$ python3 -q
>>> import numpy as np
>>> import numpy.linalg as la
>>> np.set_printoptions(precision=3, suppress=True, linewidth=100, legacy="1.25")
>>> tidy = lambda a: np.round(a, 3) + 0
>>> m1 = np.array([[1, 0, 0, 0, 0],
...     [-1, 1, 0, 0, 0],
...     [-2, 1, 1, 0, 0],
...     [-2, -2, -3, 1, 0],
...     [2, 3, -2, 3, 1]])
>>> m1
array([[ 1,  0,  0,  0,  0],
       [-1,  1,  0,  0,  0],
       [-2,  1,  1,  0,  0],
       [-2, -2, -3,  1,  0],
       [ 2,  3, -2,  3,  1]])
>>> W1 = np.array([[0, 2, -1, -1, 1],
...     [-2, 2, 0, -1, 1],
...     [0, -1, 2, -2, -2],
...     [1, 2, 0, 2, -2],
...     [-2, 0, -1, 1, -2]])
>>> coef = np.array([-8, -6, -3, 2, 0])
>>> act = np.maximum(m1 @ W1 + coef, 0)
>>> act
array([[ 0,  0,  0,  1,  1],
       [ 0,  0,  0,  2,  0],
       [ 0,  0,  1,  1,  0],
       [ 0,  0,  0, 14,  0],
       [ 0, 12,  0,  8,  1]])
>>> (act > 0).astype(int)
array([[0, 0, 0, 1, 1],
       [0, 0, 0, 1, 0],
       [0, 0, 1, 1, 0],
       [0, 0, 0, 1, 0],
       [0, 1, 0, 1, 1]])
>>> (act > 0).mean(axis=0)
array([0. , 0.2, 0.2, 1. , 0.4])
>>> Z = np.array([[2, -2], [0, 3], [-3, 0], [0, 1], [1, -1]])
>>> W1 @ Z
array([[ 4,  4],
       [-3,  8],
       [-8, -3],
       [ 0,  8],
       [-3,  7]])
>>> feats = np.array([[-3, -3, -3, -3],
...     [-3, -6, -6, -6],
...     [-3, -6, -9, -9],
...     [-3, -6, -9, -12]])
>>> # symmetric
>>> Q = feats.astype(float).copy()
>>> for j in range(4):
...     Q[:, j] -= Q[:, :j] @ (Q[:, :j].T @ Q[:, j])
...     Q[:, j] /= la.norm(Q[:, j])
... 
>>> tidy(Q.T @ feats)
array([[ 6.   , 10.5  , 13.5  , 15.   ],
       [ 0.   ,  2.598,  4.33 ,  5.196],
       [ 0.   ,  0.   ,  2.449,  3.674],
       [ 0.   ,  0.   ,  0.   ,  2.121]])
>>> tidy(Q)
array([[-0.5  ,  0.866,  0.   ,  0.   ],
       [-0.5  , -0.289,  0.816,  0.   ],
       [-0.5  , -0.289, -0.408,  0.707],
       [-0.5  , -0.289, -0.408, -0.707]])
>>> vals, evecs = la.eig(feats)
>>> tidy(feats @ evecs[:, 0] - vals[0] * evecs[:, 0])
array([0., 0., 0., 0.])
>>> tidy(np.sort(la.eigvals(la.inv(feats))))
array([-1.177, -0.782, -0.333, -0.04 ])
>>> tidy(np.sort(la.eigvals(feats.T)))
array([-24.873,  -3.   ,  -1.278,  -0.849])
>>> tidy(np.sort(la.eigvals(feats @ feats)))
array([  0.721,   1.633,   9.   , 618.645])
>>> tidy(np.prod(vals))
81.0
>>> vals, evecs = la.eigh(feats)
>>> tidy(la.svd(feats, compute_uv=False))
array([24.873,  3.   ,  1.278,  0.849])
>>> tidy(vals)
array([-24.873,  -3.   ,  -1.278,  -0.849])
>>> tidy(evecs @ np.diag(vals) @ evecs.T)
array([[ -3.,  -3.,  -3.,  -3.],
       [ -3.,  -6.,  -6.,  -6.],
       [ -3.,  -6.,  -9.,  -9.],
       [ -3.,  -6.,  -9., -12.]])
>>> F = np.load("block10.npy")
>>> F
array([[-2,  0,  0,  0,  2],
       [ 0,  1,  0,  3,  0],
       [ 3,  0, -1,  0,  1],
       [ 0, -3,  0,  1,  0],
       [-3,  0,  1,  0,  0]])
>>> # splits into 2 blocks
>>> def softmax(z):
...     e = np.exp(z - z.max(axis=-1, keepdims=True))
...     return e / e.sum(axis=-1, keepdims=True)
... 
>>> tidy(softmax(F).sum(axis=1))
array([1., 1., 1., 1., 1.])
>>> tidy(softmax(F[4]))
array([0.009, 0.173, 0.471, 0.173, 0.173])
>>> att = F @ F.T / np.sqrt(5)
>>> softmax(att).round(6).argmax(axis=1)
array([0, 1, 2, 3, 4])
>>> tidy(softmax(att)[4] @ F)
array([-2.801, -0.019,  0.84 ,  0.038,  0.281])
>>> tidy(softmax(att + np.triu(np.full(att.shape, -np.inf), 1)))
array([[1.   , 0.   , 0.   , 0.   , 0.   ],
       [0.011, 0.989, 0.   , 0.   , 0.   ],
       [0.001, 0.007, 0.992, 0.   , 0.   ],
       [0.011, 0.011, 0.011, 0.967, 0.   ],
       [0.14 , 0.01 , 0.   , 0.01 , 0.84 ]])
>>> hat = np.triu(np.array([[0, 2, 2, 0, 2],
...     [0, -1, -1, 2, 0],
...     [3, 3, -3, 0, -1],
...     [3, 0, 3, 1, -2],
...     [0, 0, 3, 0, 0]]), 1) + np.eye(5)
>>> Y = hat @ m1 @ la.inv(hat)
>>> Y
array([[ -1.,  12.,  12., -18., -20.],
       [ -3.,   2.,   1.,  -2.,   3.],
       [ -4.,   6.,  17., -15.,  -6.],
       [ -6.,   4.,  17., -13.,   1.],
       [  2.,  -1.,  -7.,   5.,   0.]])
>>> la.matrix_rank(Y)
5
>>> hat @ m1 - m1 @ hat
array([[-2.,  8., -4.,  6.,  0.],
       [-2., -3., -4.,  0.,  2.],
       [-2.,  1.,  7., -5.,  4.],
       [-4., -2.,  6., -2.,  1.],
       [ 0., -4., -1., -6.,  0.]])
>>> rng = np.random.default_rng(19)
>>> z = rng.permutation(4)
>>> z
array([3, 1, 0, 2])
>>> Y = feats[z][:, z]
>>> tidy(la.det(Y)), tidy(la.det(feats[z]))
(81.0, 81.0)
>>> tidy(np.sort(np.abs(la.eigvals(Y))))
array([ 0.849,  1.278,  3.   , 24.873])
>>> data = np.vander(np.arange(3) - 1, 3, increasing=True)
>>> data
array([[ 1, -1,  1],
       [ 1,  0,  0],
       [ 1,  1,  1]])
>>> x = np.array([3, -2, -3])
>>> y = data @ x
>>> coef, lr = np.zeros(3), 1 / la.norm(data, 2) ** 2
>>> for i in range(250):
...     coef -= lr * data.T @ (data @ coef - y)
...     if i % 50 == 0: print(i, round(la.norm(data @ coef - y), 3))
... 
0 2.979
50 0.016
100 0.0
150 0.0
200 0.0
>>> tidy(la.cond(data))
3.226
>>> tidy(coef)
array([ 3., -2., -3.])
>>> f, r1 = m1[4], m1[2]
>>> f @ f
27
>>> f @ r1
-3
>>> pr = (f @ r1) / (f @ f) * f
>>> np.outer(f, r1)
array([[-4,  2,  2,  0,  0],
       [-6,  3,  3,  0,  0],
       [ 4, -2, -2,  0,  0],
       [-6,  3,  3,  0,  0],
       [-2,  1,  1,  0,  0]])
>>> la.matrix_rank(np.outer(f, r1))
1
>>> tidy(r1 - pr)
array([-1.778,  1.333,  0.778,  0.333,  0.111])
>>> tidy(la.det(data.T))
2.0
>>> tidy(la.eigvals(data).sum().real)
2.0
>>> tidy(np.poly(data))
array([ 1., -2.,  1., -2.])
>>> tidy(la.det(2 * data)), tidy(la.det(data))
(16.0, 2.0)
>>> tidy(la.eigvals(data))
array([2.+0.j, 0.+1.j, 0.-1.j])
>>> np.kron(np.eye(2, dtype=int), data)
array([[ 1, -1,  1,  0,  0,  0],
       [ 1,  0,  0,  0,  0,  0],
       [ 1,  1,  1,  0,  0,  0],
       [ 0,  0,  0,  1, -1,  1],
       [ 0,  0,  0,  1,  0,  0],
       [ 0,  0,  0,  1,  1,  1]])
>>> X = np.array([[0.0, 2.0, 3.0], [0.0, -2.0, 0.0], [0.0, 0.0, -3.0]])
>>> tidy(la.matrix_power(X, 4))
array([[  0., -16., -81.],
       [  0.,  16.,   0.],
       [  0.,   0.,  81.]])
>>> np.allclose(X, X.T)
False
>>> tidy(np.abs(la.eigvals(X)).max())
3.0
>>> (X + X.T) / 2
array([[ 0. ,  1. ,  1.5],
       [ 1. , -2. ,  0. ],
       [ 1.5,  0. , -3. ]])
>>> np.trace(X)
-5.0
>>> tidy(X @ la.pinv(X) @ X)
array([[ 0.,  2.,  3.],
       [ 0., -2.,  0.],
       [ 0.,  0., -3.]])
>>> np.allclose(X[:-1].T @ la.lstsq(X[:-1].T, X[-1])[0], X[-1])
True
>>> np.abs(np.diag(la.qr(X)[1])) > 1e-9
array([False,  True,  True])
>>> np.unique(X.round(6), axis=0).shape
(3, 3)
>>> hat = np.triu(np.array([[1, 0, 0], [1, 0, 0], [1, 0, 2]]), 1) + np.eye(3)
>>> Y = hat @ X @ la.inv(hat)
>>> tidy(la.det(Y))
0.0
>>> hat @ X - X @ hat
array([[0., 0., 0.],
       [0., 0., 0.],
       [0., 0., 0.]])
>>> tidy(la.matrix_power(X - np.diag(np.diag(X)), 3))
array([[0., 0., 0.],
       [0., 0., 0.],
       [0., 0., 0.]])
>>> la.matrix_rank(X - X[0, 0] * np.eye(3))
2
>>> [int(la.matrix_rank(la.matrix_power(X, p))) for p in range(1, 4)]
[2, 2, 2]
>>> Y = X + rng.integers(-2, 3, (3, 2)) @ rng.integers(-2, 3, (2, 3))
>>> Y
array([[-3.,  0.,  6.],
       [-2., -6., -2.],
       [ 1., -2., -8.]])
>>> Y - X
array([[-3., -2.,  3.],
       [-2., -4., -2.],
       [ 1., -2., -5.]])
>>> W0 = np.loadtxt("run6.csv", delimiter=",")
>>> W0
array([[ 3., -3.,  0.],
       [ 5., -2.,  0.],
       [ 0.,  0., -5.]])
>>> # 2 groups of indices that never mix
>>> x = np.array([2, 2, 2])
>>> y = W0 @ x
>>> coef, lr = np.zeros(3), 1 / la.norm(W0, 2) ** 2
>>> for i in range(60):
...     coef -= lr * W0.T @ (W0 @ coef - y)
...     if i % 10 == 0: print(i, round(la.norm(W0 @ coef - y), 3))
... 
0 5.69
10 2.35
20 1.568
30 1.047
40 0.698
50 0.466
>>> tidy(la.cond(W0))
5.023
>>> tidy(coef)
array([1.877, 1.792, 2.   ])
>>> np.diff(W0, axis=0)
array([[ 2.,  1.,  0.],
       [-5.,  2., -5.]])
>>> W0.shape
(3, 3)
>>> W0 - W0[0]
array([[ 0.,  0.,  0.],
       [ 2.,  1.,  0.],
       [-3.,  3., -5.]])
>>> W0.sum(axis=1)
array([ 0.,  3., -5.])
>>> np.abs(W0).max()
5.0
>>> mat = np.loadtxt("m.csv", delimiter=",")
>>> mat
array([[4., 0., 0.],
       [0., 4., 0.],
       [0., 0., 4.]])
>>> # symmetric, so the eigenvalues are real
>>> vals, evecs = la.eigh(mat)
>>> evecs.T @ evecs
array([[1., 0., 0.],
       [0., 1., 0.],
       [0., 0., 1.]])
>>> tidy(la.svd(mat, compute_uv=False))
array([4., 4., 4.])
>>> tidy(la.eigvalsh(mat + 5 * np.eye(3)))
array([9., 9., 9.])
>>> evecs.T @ mat @ evecs
array([[4., 0., 0.],
       [0., 4., 0.],
       [0., 0., 4.]])
>>> hat = np.triu(np.array([[0, 1, 0], [0, 2, 1], [0, 0, 1]]), 1) + np.eye(3)
>>> Y = hat @ mat @ la.inv(hat)
>>> np.poly(Y)
array([  1., -12.,  48., -64.])
>>> np.trace(Y), np.trace(mat)
(12.0, 12.0)
>>> tidy(la.det(Y))
64.0
>>> tidy(la.pinv(mat))
array([[0.25, 0.  , 0.  ],
       [0.  , 0.25, 0.  ],
       [0.  , 0.  , 0.25]])
>>> tidy(la.norm(mat, axis=0))
array([4., 4., 4.])
>>> tidy(la.svd(mat, compute_uv=False))
array([4., 4., 4.])
>>> mat[:, 2] @ mat[:, 0]
0.0
>>> M = np.array([[0, 0, -3, 0, 0],
...     [-5, 0, 0, 0, 0],
...     [0, 0, 0, 0, -1],
...     [0, -5, 0, 0, 0],
...     [0, 0, 0, 3, 0]])
>>> tidy(softmax(M[3] + -2))
array([0.25 , 0.002, 0.25 , 0.25 , 0.25 ])
>>> tidy(softmax(M).sum(axis=1))
array([1., 1., 1., 1., 1.])
>>> att = M @ M.T / np.sqrt(5)
>>> softmax(att).round(6).argmax(axis=1)
array([0, 1, 2, 3, 4])
>>> tidy(softmax(att + np.triu(np.full(att.shape, -np.inf), 1)))
array([[1.   , 0.   , 0.   , 0.   , 0.   ],
       [0.   , 1.   , 0.   , 0.   , 0.   ],
       [0.281, 0.281, 0.439, 0.   , 0.   ],
       [0.   , 0.   , 0.   , 1.   , 0.   ],
       [0.017, 0.017, 0.017, 0.017, 0.933]])
>>> left, s, Vh = la.svd(M, full_matrices=False)
>>> (s > 1e-8).sum()
5
>>> left.T @ left
array([[1., 0., 0., 0., 0.],
       [0., 1., 0., 0., 0.],
       [0., 0., 1., 0., 0.],
       [0., 0., 0., 1., 0.],
       [0., 0., 0., 0., 1.]])
>>> left.T @ M @ Vh.T
array([[5., 0., 0., 0., 0.],
       [0., 5., 0., 0., 0.],
       [0., 0., 3., 0., 0.],
       [0., 0., 0., 3., 0.],
       [0., 0., 0., 0., 1.]])
>>> np.allclose(left * s @ Vh, M)
True
>>> s
array([5., 5., 3., 3., 1.])
>>> tidy(np.sqrt((s ** 2).sum())), tidy(la.norm(M))
(8.307, 8.307)
>>> tidy(np.cumsum(s ** 2) / np.sum(s ** 2))
array([0.362, 0.725, 0.855, 0.986, 1.   ])
>>> Q, Rm = la.qr(M)
>>> Q @ Rm
array([[ 0.,  0., -3.,  0.,  0.],
       [-5.,  0.,  0.,  0.,  0.],
       [ 0.,  0.,  0.,  0., -1.],
       [ 0., -5.,  0.,  0.,  0.],
       [ 0.,  0.,  0.,  3.,  0.]])
>>> abs(Rm[0, 0]), tidy(la.norm(M[:, 0]))
(5.0, 5.0)
>>> Q
array([[ 0.,  0.,  1.,  0.,  0.],
       [ 1.,  0.,  0.,  0.,  0.],
       [-0., -0.,  0.,  0., -1.],
       [-0.,  1.,  0.,  0.,  0.],
       [-0., -0., -0., -1.,  0.]])
>>> W1 = np.array([[3, 0, 0, 0], [3, 2, 1, 0], [1, 1, 3, 1], [2, 2, 2, 0], [2, 1, 2, 2]])
>>> coef = np.array([7, -6, 0, 1])
>>> act = np.maximum(M @ W1 + coef, 0)
>>> act
array([[ 4,  0,  0,  0],
       [ 0,  0,  0,  1],
       [ 5,  0,  0,  0],
       [ 0,  0,  0,  1],
       [13,  0,  6,  1]])
>>> la.matrix_rank(act)
3
>>> (act > 0).astype(int)
array([[1, 0, 0, 0],
       [0, 0, 0, 1],
       [1, 0, 0, 0],
       [0, 0, 0, 1],
       [1, 0, 1, 1]])
>>> (act > 0).mean(axis=0)
array([0.6, 0. , 0.2, 0.6])
>>> Z = np.array([[6, 8], [7, 5], [5, 1], [1, 5]])
>>> act @ Z
array([[ 24,  32],
       [  1,   5],
       [ 30,  40],
       [  1,   5],
       [109, 115]])
>>> (act @ Z).round(6).argmax(axis=1)
array([1, 1, 1, 1, 1])
